$ python -q
>>> import numpy as np
>>> from numpy import linalg as LA
>>> np.set_printoptions(precision=2, suppress=True, linewidth=140, legacy="1.25")
>>> arr = np.load("mat.npy")
>>> arr
array([[ -0.6,   0.2,   1.7],
       [  1.4,  -0.1,  -0.2],
       [  1.6,   0.5,   0.8],
       [  0. ,   0.1,   0.1],
       [ -1.3,  -0.9,  -0.1],
       [  1. ,   0. ,   0. ],
       [  0.6,   0. ,   1.5],
       [  1.5,  -0.8,  -1.2],
       [  0. ,  -0.5,   0.2],
       [  0.8,  -2. ,  -0.1],
       [  0.9,   0.5,  -0.1],
       [ -0.4,   0.3,   0.1],
       [ -0.8,   1.8,   1.1],
       [  0.6,   0.1,   1.9],
       [-14. ,  26. ,  54. ],
       [  0. ,  -2.4,  -0.7],
       [  0.8,  -0.8,  -1. ],
       [  1. ,   0.3,   0.4],
       [  2.8,  -0.3,  -0.9],
       [  0.4,   0.5,  -1. ],
       [ -0.4,  -0.8,  -1.5],
       [ -0.8,  -0.1,   0.9],
       [  0.3,   1.3,  -1.9],
       [  0.5,   1.6,   0. ]])
>>> Xs = (arr - arr.mean(axis=0)) / arr.std(axis=0)
>>> print(np.argwhere(np.abs(Xs) > 2))
[[14  0]
 [14  1]
 [14  2]]
>>> coef = LA.lstsq(np.delete(Xs, 1, axis=1), Xs[:, 1])[0]
>>> print(np.round(1 - np.var(Xs[:, 1] - np.delete(Xs, 1, axis=1) @ coef), 2))
0.97
>>> coef.round(2) + 0
array([0.  , 0.98])
>>> proj = arr @ LA.solve(arr.T @ arr, arr.T)
>>> print(np.round(np.trace(proj), 2))
3.0
>>> np.allclose(proj @ proj, proj)
True
>>> LA.matrix_rank(np.eye(24) - proj)
21
>>> idx = arr[:, 1] > np.median(arr[:, 1])
>>> u = arr[idx].mean(axis=0) - arr[~idx].mean(axis=0)
>>> ((arr - arr.mean(axis=0)) @ u > 0).astype(int)
array([0, 0, 0, 0, 0, 0, 0, 0, 0, 0, 0, 0, 0, 0, 1, 0, 0, 0, 0, 0, 0, 0, 0, 0])
>>> print(u)
[-1.41  3.49  5.02]
>>> J = np.loadtxt("arr.csv", delimiter=",")
>>> J
array([[-2.,  1.,  2.,  0.],
       [ 1., -2.,  2.,  0.],
       [ 2.,  2.,  1.,  0.],
       [ 0.,  0.,  0., -3.]])
>>> vals, evecs = LA.eigh(J)
>>> vals.sum(), np.trace(J)
(-6.0, -6.0)
>>> LA.eigvalsh(J + 5 * np.eye(4))
array([2., 2., 2., 8.])
>>> LA.svd(J, compute_uv=False)
array([3., 3., 3., 3.])
>>> np.round(evecs.T @ evecs, 2) + 0
array([[1., 0., 0., 0.],
       [0., 1., 0., 0.],
       [0., 0., 1., 0.],
       [0., 0., 0., 1.]])
>>> vals
array([-3., -3., -3.,  3.])
>>> np.abs(evecs[:, -1]).round(6).argmax()
2
>>> np.round(evecs.T @ J @ evecs, 2) + 0
array([[-3.,  0.,  0.,  0.],
       [ 0., -3.,  0.,  0.],
       [ 0.,  0., -3.,  0.],
       [ 0.,  0.,  0.,  3.]])
>>> evecs @ np.diag(vals) @ evecs.T
array([[-2.,  1.,  2.,  0.],
       [ 1., -2.,  2.,  0.],
       [ 2.,  2.,  1.,  0.],
       [ 0.,  0.,  0., -3.]])
>>> np.abs(evecs[:, -1])
array([0.41, 0.41, 0.82, 0.  ])
